$ ipython --no-banner

In [1]: import numpy as np

In [2]: from numpy import linalg as LA

In [3]: np.set_printoptions(suppress=True, linewidth=120)

In [4]: rnd = lambda a: np.round(a, 2) + 0

In [5]: K = np.loadtxt("block8.csv", delimiter=",")

In [6]: rnd(K)
Out[6]: 
array([[ -5.14,   1.19,   4.63,  -1.1 , -10.  ],
       [ -2.6 ,   0.24,   2.58,  -0.15,  -6.05],
       [ -1.1 ,  -0.35,   1.02,   0.1 ,  -3.24],
       [ -0.61,  -0.49,   0.4 ,   0.03,  -2.07],
       [ -0.42,  -0.49,   0.15,  -0.03,  -1.51],
       [ -0.25,  -0.41,  -0.04,  -0.09,  -0.91],
       [ -0.2 ,  -0.35,  -0.07,  -0.1 ,  -0.7 ],
       [  0.59,   0.98,   0.75,   0.85,   1.18],
       [  0.82,   1.28,   1.04,   1.21,   1.51],
       [  1.12,   1.64,   1.39,   1.69,   1.91],
       [  5.28,   4.8 ,   4.95,   7.83,   6.26],
       [  7.41,   5.99,   6.39,  10.8 ,   8.32],
       [ 13.45,   8.78,   9.86,  18.92,  14.02],
       [ 14.4 ,   9.17,  10.36,  20.17,  14.91],
       [ 15.82,   9.74,  11.08,  22.03,  16.23],
       [ 17.68,  10.45,  12.  ,  24.45,  17.98],
       [ 18.93,  10.91,  12.59,  26.06,  19.14]])

In [7]: dist = LA.norm(K[:, None] - K[None], axis=-1)

In [8]: (dist + 1e9 * np.eye(17)).round(6).argmin(axis=1)
Out[8]: array([ 1,  2,  3,  4,  3,  6,  5,  8,  7,  8, 11, 10, 13, 12, 13, 16, 15])

In [9]: LA.matrix_rank(dist ** 2)
Out[9]: np.int64(5)

In [10]: dist[5].round(6).argsort(kind="stable")[:4]
Out[10]: array([5, 6, 4, 3])

In [11]: labels = K[:, 1] > np.median(K[:, 1])

In [12]: u = K[labels].mean(axis=0) - K[~labels].mean(axis=0)

In [13]: ((K - K.mean(axis=0)) @ u > 0).astype(int)
Out[13]: array([0, 0, 0, 0, 0, 0, 0, 0, 0, 0, 1, 1, 1, 1, 1, 1, 1])

In [14]: labels.astype(int)
Out[14]: array([0, 0, 0, 0, 0, 0, 0, 0, 0, 1, 1, 1, 1, 1, 1, 1, 1])

In [15]: np.argsort(-np.abs(u).round(6), kind="stable")
Out[15]: array([3, 4, 0, 1, 2])

In [16]: r = LA.matrix_rank(K)

In [17]: r
Out[17]: np.int64(3)

In [18]: ns = LA.svd(K)[2][r:].T

In [19]: rnd(ns @ ns.T)
Out[19]: 
array([[ 0.61,  0.17,  0.08, -0.4 , -0.21],
       [ 0.17,  0.43, -0.4 ,  0.06, -0.23],
       [ 0.08, -0.4 ,  0.48, -0.24,  0.16],
       [-0.4 ,  0.06, -0.24,  0.33,  0.06],
       [-0.21, -0.23,  0.16,  0.06,  0.15]])

In [20]: LA.matrix_rank(K.T @ K), LA.matrix_rank(K @ K.T)
Out[20]: (np.int64(3), np.int64(3))

In [21]: [int(LA.matrix_rank(np.delete(K, i, axis=0))) for i in range(17)]
Out[21]: [3, 3, 3, 3, 3, 3, 3, 3, 3, 3, 3, 3, 3, 3, 3, 3, 3]
